$ ipython --no-banner

In [1]: import numpy as np

In [2]: np.set_printoptions(precision=2, suppress=True, linewidth=120, sign=" ")

In [3]: data = np.load("mat.npy")

In [4]: data
Out[4]: 
array([[-0.38, -1.56,  1.3 , -2.18],
       [ 2.34,  0.29,  1.62, -0.91],
       [ 1.2 ,  0.11,  2.46, -1.21],
       [ 1.72,  1.58, -0.72, -1.74],
       [ 0.51, -1.38, -0.92, -2.45],
       [-2.43, -0.73,  0.28,  1.57],
       [-1.36,  2.  ,  1.77,  0.18],
       [-0.02, -1.22, -2.72,  0.37],
       [ 1.85, -1.43,  1.84, -0.4 ],
       [ 1.5 , -2.2 ,  0.25, -1.36]])

In [5]: hat = data @ np.linalg.solve(data.T @ data, data.T)

In [6]: np.allclose(hat @ hat, hat)
Out[6]: True

In [7]: np.diag(hat)
Out[7]: array([ 0.56,  0.31,  0.27,  0.52,  0.47,  0.37,  0.43,  0.35,  0.43,  0.3 ])

In [8]: round(np.trace(hat), 2)
Out[8]: np.float64(4.0)

In [9]: A2 = data / np.sqrt((data ** 2).mean(axis=1, keepdims=True))

In [10]: np.linalg.norm(A2, axis=1)
Out[10]: array([ 2.,  2.,  2.,  2.,  2.,  2.,  2.,  2.,  2.,  2.])

In [11]: A2[6]
Out[11]: array([-0.91,  1.33,  1.18,  0.12])

In [12]: Xc = data - data.mean(axis=0)

In [13]: V = np.linalg.svd(Xc)[2][:3]

In [14]: A2 = Xc - Xc @ V.T @ V

In [15]: np.diag(V.T @ V)
Out[15]: array([ 0.68,  0.99,  1.  ,  0.33])

In [16]: round(np.linalg.norm(A2) / np.linalg.norm(Xc), 2)
Out[16]: np.float64(0.3)

In [17]: np.linalg.norm(A2, axis=1).round(6).argmax()
Out[17]: np.int64(0)

In [18]: np.round(np.cov(Xc @ V.T, rowvar=False), 2) + 0
Out[18]: 
array([[ 3.27,  0.  ,  0.  ],
       [ 0.  ,  2.83,  0.  ],
       [ 0.  ,  0.  ,  1.59]])

In [19]: basis = data[[6, 9]].astype(float)

In [20]: for _ in range(6):
    ...:     idx = np.linalg.norm(data[:, None] - basis, axis=-1).argmin(axis=1)
    ...:     basis = np.array([data[idx == j].mean(axis=0) for j in range(2)])
    ...: 

In [21]: idx
Out[21]: array([ 1,  1,  1,  1,  1,  0,  0,  1,  1,  1])

In [22]: np.abs(basis[1] - basis[0]).argmax()
Out[22]: np.int64(0)

In [23]: basis
Out[23]: 
array([[-1.9 ,  0.64,  1.02,  0.88],
       [ 1.09, -0.73,  0.39, -1.24]])

In [24]: np.bincount(idx)
Out[24]: array([ 2,  8])

In [25]: f = np.array([0, -5, 4, 4, 7, -9, -7, 8, 3, 6, -6])

In [26]: rng = np.random.default_rng(24)

In [27]: m1 = np.outer(rng.normal(size=39), f) + 0.1 * rng.normal(size=(39, 11))

In [28]: m1.round(2) + 0
Out[28]: 
array([[  0.16,  -6.84,   5.4 ,   5.27,   9.43, -12.07,  -9.34,  10.67,   3.8 ,   8.16,  -7.94],
       [ -0.07,  -1.69,   1.38,   1.16,   2.13,  -3.09,  -2.35,   2.59,   1.  ,   1.98,  -2.15],
       [ -0.13,   5.93,  -4.65,  -4.68,  -8.19,  10.5 ,   8.09,  -9.29,  -3.57,  -6.94,   6.95],
       [  0.05,   0.78,  -0.83,  -0.88,  -1.16,   1.62,   1.3 ,  -1.68,  -0.66,  -1.3 ,   1.1 ],
       [ -0.11,   1.84,  -1.46,  -1.27,  -2.4 ,   3.1 ,   2.27,  -2.73,  -1.04,  -2.13,   2.08],
       [ -0.16,   1.11,  -0.94,  -0.91,  -1.72,   2.11,   1.49,  -1.89,  -0.79,  -1.42,   1.39],
       [  0.28,  -3.26,   2.47,   2.47,   4.32,  -5.35,  -4.14,   4.95,   1.79,   3.59,  -3.59],
       [  0.04,   6.57,  -5.21,  -5.  ,  -9.19,  11.55,   8.91, -10.11,  -3.76,  -7.6 ,   7.73],
       [  0.03,  -5.04,   3.89,   3.72,   6.87,  -8.77,  -6.77,   7.68,   2.9 ,   5.81,  -5.76],
       [ -0.13,   5.79,  -4.63,  -4.54,  -8.18,  10.17,   7.98,  -8.91,  -3.34,  -6.73,   6.69],
       [ -0.05,   0.91,  -0.75,  -0.87,  -1.37,   1.74,   1.32,  -1.53,  -0.66,  -1.11,   1.14],
       [  0.14,  -4.44,   3.63,   3.4 ,   6.38,  -8.13,  -6.23,   7.05,   2.59,   5.28,  -5.39],
       [  0.  ,  -3.31,   2.75,   2.76,   4.81,  -5.94,  -4.74,   5.53,   2.03,   3.71,  -3.92],
       [ -0.03,   3.37,  -2.84,  -2.77,  -4.93,   6.23,   4.81,  -5.56,  -2.04,  -4.13,   4.29],
       [  0.03,  -8.95,   7.07,   7.23,  12.54, -16.01, -12.33,  14.09,   5.27,  10.45, -10.79],
       [ -0.04,  -1.81,   1.5 ,   1.36,   2.52,  -3.29,  -2.59,   2.63,   0.98,   2.19,  -2.15],
       [ -0.1 ,   4.86,  -4.13,  -3.71,  -6.77,   8.58,   6.57,  -7.77,  -2.91,  -5.74,   5.6 ],
       [  0.06,  -0.27,   0.16,   0.08,   0.22,  -0.4 ,  -0.45,   0.39,  -0.02,   0.28,  -0.39],
       [ -0.04,   4.07,  -3.22,  -3.17,  -5.88,   7.51,   5.82,  -6.59,  -2.4 ,  -4.82,   4.98],
       [ -0.2 ,  -2.12,   1.68,   1.71,   3.15,  -3.77,  -3.04,   3.59,   1.33,   2.67,  -2.63],
       [  0.12,   6.64,  -5.37,  -5.29,  -9.5 ,  12.1 ,   9.43, -10.66,  -3.86,  -8.27,   8.14],
       [  0.02,  -2.29,   1.98,   1.84,   3.29,  -4.43,  -3.25,   3.77,   1.46,   2.85,  -3.1 ],
       [ -0.05,   8.82,  -6.95,  -7.12, -12.52,  15.87,  12.46, -14.12,  -5.27, -10.57,  10.53],
       [  0.08,  -5.46,   4.17,   4.31,   7.8 ,  -9.94,  -7.72,   8.77,   3.3 ,   6.57,  -6.53],
       [ -0.08,  -1.52,   1.08,   1.07,   2.  ,  -2.25,  -1.86,   2.26,   0.98,   1.71,  -1.57],
       [ -0.09,  -6.82,   5.35,   5.39,   9.6 , -12.14,  -9.5 ,  10.63,   4.13,   8.19,  -8.26],
       [  0.01,   3.52,  -2.78,  -3.05,  -5.11,   6.52,   4.86,  -5.77,  -2.18,  -4.24,   4.39],
       [ -0.01,  10.56,  -8.34,  -8.44, -14.5 ,  18.95,  14.62, -16.78,  -6.39, -12.75,  12.55],
       [  0.11,   6.55,  -5.54,  -5.27,  -9.42,  12.23,   9.52, -10.81,  -4.21,  -8.22,   8.14],
       [  0.05,   1.24,  -0.78,  -1.07,  -1.86,   2.15,   1.73,  -1.97,  -0.47,  -1.5 ,   1.44],
       [  0.1 ,  -9.64,   7.88,   7.93,  13.62, -17.77, -13.71,  15.8 ,   5.96,  11.84, -11.69],
       [  0.  ,  -2.88,   2.27,   2.16,   3.94,  -5.22,  -3.93,   4.84,   1.81,   3.65,  -3.5 ],
       [ -0.03,  -6.56,   5.39,   5.47,   9.3 , -11.74,  -9.14,  10.46,   4.01,   7.94,  -7.84],
       [ -0.06,   4.43,  -3.5 ,  -3.57,  -6.  ,   7.91,   6.23,  -7.11,  -2.65,  -5.32,   5.18],
       [  0.04,   2.66,  -2.23,  -2.17,  -3.69,   4.8 ,   3.93,  -4.46,  -1.48,  -3.09,   3.26],
       [ -0.05,   1.62,  -1.51,  -1.26,  -2.36,   2.96,   2.52,  -2.74,  -0.98,  -1.91,   2.01],
       [  0.07,  -5.8 ,   4.73,   4.58,   8.09, -10.39,  -8.11,   9.36,   3.47,   7.19,  -7.02],
       [ -0.07,   2.95,  -2.34,  -2.27,  -3.92,   5.  ,   4.01,  -4.46,  -1.62,  -3.38,   3.57],
       [  0.02,   1.44,  -1.1 ,  -1.18,  -2.25,   2.77,   1.89,  -2.5 ,  -0.81,  -1.79,   1.88]])

In [29]: U, s, Vh = np.linalg.svd(m1)

In [30]: s
Out[30]: array([ 121.11,    0.91,    0.78,    0.73,    0.65,    0.6 ,    0.57,    0.53,    0.48,    0.44,    0.31])

In [31]: A2 = U[:, :1] @ np.diag(s[:1]) @ Vh[:1]

In [32]: np.linalg.matrix_rank(m1, rtol=0.05)
Out[32]: np.int64(1)

In [33]: np.linalg.matrix_rank(A2)
Out[33]: np.int64(1)
